% python3 -q
>>> import numpy as np
>>> import numpy.linalg as la
>>> np.set_printoptions(suppress=True, linewidth=140)
>>> rng = np.random.default_rng(21494)
>>> E = (rng.random((4, 4)) < 0.3) + np.eye(4)
>>> E /= E.sum(axis=1, keepdims=True)
>>> E.round(3)
array([[1.   , 0.   , 0.   , 0.   ],
       [0.333, 0.333, 0.   , 0.333],
       [0.   , 0.   , 1.   , 0.   ],
       [0.   , 0.   , 0.5  , 0.5  ]])
>>> # row-stochastic, so 1 is an eigenvalue
>>> O, Rm = la.qr(E)
>>> O.shape, Rm.shape
((4, 4), (4, 4))
>>> round(float(np.trace(O @ O.T)), 3)
4.0
>>> np.round(O.T @ O, 3) + 0
array([[1., 0., 0., 0.],
       [0., 1., 0., 0.],
       [0., 0., 1., 0.],
       [0., 0., 0., 1.]])
>>> np.round(np.abs(np.diag(Rm)), 3)
array([1.054, 0.316, 1.118, 0.447])
>>> E.sum(axis=1)
array([1., 1., 1., 1.])
>>> np.round(np.sort(np.abs(la.eigvals(E)))[::-1], 3)
array([1.   , 1.   , 0.5  , 0.333])
>>> np.round(la.matrix_power(E, 100), 3) + 0
array([[1. , 0. , 0. , 0. ],
       [0.5, 0. , 0.5, 0. ],
       [0. , 0. , 1. , 0. ],
       [0. , 0. , 1. , 0. ]])
>>> pr = np.eye(4)[0]
>>> for _ in range(6):
...     pr = pr @ E
...     print(pr.round(3))
... 
[1. 0. 0. 0.]
[1. 0. 0. 0.]
[1. 0. 0. 0.]
[1. 0. 0. 0.]
[1. 0. 0. 0.]
[1. 0. 0. 0.]
>>> np.round(np.diff(E, axis=0), 3)
array([[-0.667,  0.333,  0.   ,  0.333],
       [-0.333, -0.333,  1.   , -0.333],
       [ 0.   ,  0.   , -0.5  ,  0.5  ]])
>>> E[4]
Traceback (most recent call last):
  File "<python-input-19>", line 1, in <module>
    E[4]
    ~^^^
IndexError: index 4 is out of bounds for axis 0 with size 4
>>> np.round(la.svd(E, compute_uv=False), 3)
array([1.149, 1.065, 0.565, 0.241])
>>> la.matrix_rank(E)
np.int64(4)
>>> np.round(E - E[0], 3)
array([[ 0.   ,  0.   ,  0.   ,  0.   ],
       [-0.667,  0.333,  0.   ,  0.333],
       [-1.   ,  0.   ,  1.   ,  0.   ],
       [-1.   ,  0.   ,  0.5  ,  0.5  ]])
>>> round(la.norm(E), 3)
np.float64(1.683)
>>> E[:, 4]
Traceback (most recent call last):
  File "<python-input-24>", line 1, in <module>
    E[:, 4]
    ~^^^^^^
IndexError: index 4 is out of bounds for axis 1 with size 4
>>> np.round(E.sum(axis=0), 3)
array([1.333, 0.333, 1.5  , 0.833])
